In [1]: import numpy as np

In [2]: import numpy.linalg as la

In [3]: np.set_printoptions(precision=2, suppress=True, linewidth=160, legacy="1.25")

In [4]: Z = np.array([[0, 1, 1, 2, 2],
   ...:     [0, 2, 1, 1, 1],
   ...:     [1, 0, 1, 1, 2],
   ...:     [1, 0, 1, 1, 0],
   ...:     [2, 2, 2, 2, 0]])

In [5]: rng = np.random.default_rng(62479)

In [6]: F = (rng.random((21, 5)) < 0.25) @ Z

In [7]: F
Out[7]: 
array([[0, 2, 1, 1, 1],
       [2, 1, 3, 4, 4],
       [2, 2, 2, 2, 0],
       [0, 1, 1, 2, 2],
       [2, 2, 2, 2, 0],
       [0, 1, 1, 2, 2],
       [1, 3, 3, 4, 5],
       [0, 3, 2, 3, 3],
       [2, 2, 2, 2, 0],
       [2, 3, 3, 4, 2],
       [0, 0, 0, 0, 0],
       [2, 2, 2, 2, 0],
       [2, 2, 2, 2, 0],
       [1, 2, 2, 2, 1],
       [1, 0, 1, 1, 2],
       [0, 2, 1, 1, 1],
       [2, 0, 2, 2, 2],
       [2, 2, 2, 2, 0],
       [2, 3, 3, 4, 2],
       [2, 0, 2, 2, 2],
       [0, 1, 1, 2, 2]])

In [8]: C2 = np.cov(F, rowvar=False)

In [9]: np.corrcoef(F.T)
Out[9]: 
array([[ 1.  ,  0.13,  0.71,  0.41, -0.19],
       [ 0.13,  1.  ,  0.57,  0.57,  0.06],
       [ 0.71,  0.57,  1.  ,  0.9 ,  0.39],
       [ 0.41,  0.57,  0.9 ,  1.  ,  0.63],
       [-0.19,  0.06,  0.39,  0.63,  1.  ]])

In [10]: la.eigvalsh(C2)[::-1]
Out[10]: array([3.13, 1.68, 0.82, 0.07, 0.01])

In [11]: C2.shape
Out[11]: (5, 5)

In [12]: round(np.corrcoef(F[:, 3], F[:, 4])[0, 1], 2)
Out[12]: 0.63

In [13]: C2
Out[13]: 
array([[ 0.86,  0.13,  0.54,  0.41, -0.25],
       [ 0.13,  1.05,  0.47,  0.63,  0.09],
       [ 0.54,  0.47,  0.66,  0.79,  0.45],
       [ 0.41,  0.63,  0.79,  1.16,  0.95],
       [-0.25,  0.09,  0.45,  0.95,  1.96]])

In [14]: x0 = np.array([-2, 2, -1, 2, -2])

In [15]: target = F @ x0

In [16]: target
Out[16]: array([ 3, -5,  2,  1,  2,  1, -1,  4,  2,  3,  0,  2,  2,  2, -5,  3, -6,  2,  3, -6,  1])

In [17]: target = target + 0.05 * rng.normal(size=21)

In [18]: target
Out[18]: array([ 3.02, -4.95,  2.03,  1.06,  2.05,  1.01, -1.  ,  4.09,  1.97,  2.99,  0.01,  2.01,  1.97,  1.99, -4.93,  3.01, -6.02,  2.02,  3.05, -5.96,  0.98])

In [19]: b, *_ = la.lstsq(F, target)

In [20]: b
Out[20]: array([-1.98,  2.01, -1.04,  2.  , -1.98])

In [21]: [round(float(la.norm(la.solve(F.T @ F + lam * np.eye(5), F.T @ target))), 2) for lam in (0, 1, 10, 100)]
Out[21]: [4.12, 3.4, 2.09, 0.52]

In [22]: M2 = np.array([[2, 0], [0, 2]])

In [23]: E = np.tile(M2, (2, 2))

In [24]: E
Out[24]: 
array([[2, 0, 2, 0],
       [0, 2, 0, 2],
       [2, 0, 2, 0],
       [0, 2, 0, 2]])

In [25]: E @ np.ones(4)
Out[25]: array([4., 4., 4., 4.])

In [26]: (E @ E)[0]
Out[26]: array([8, 0, 8, 0])
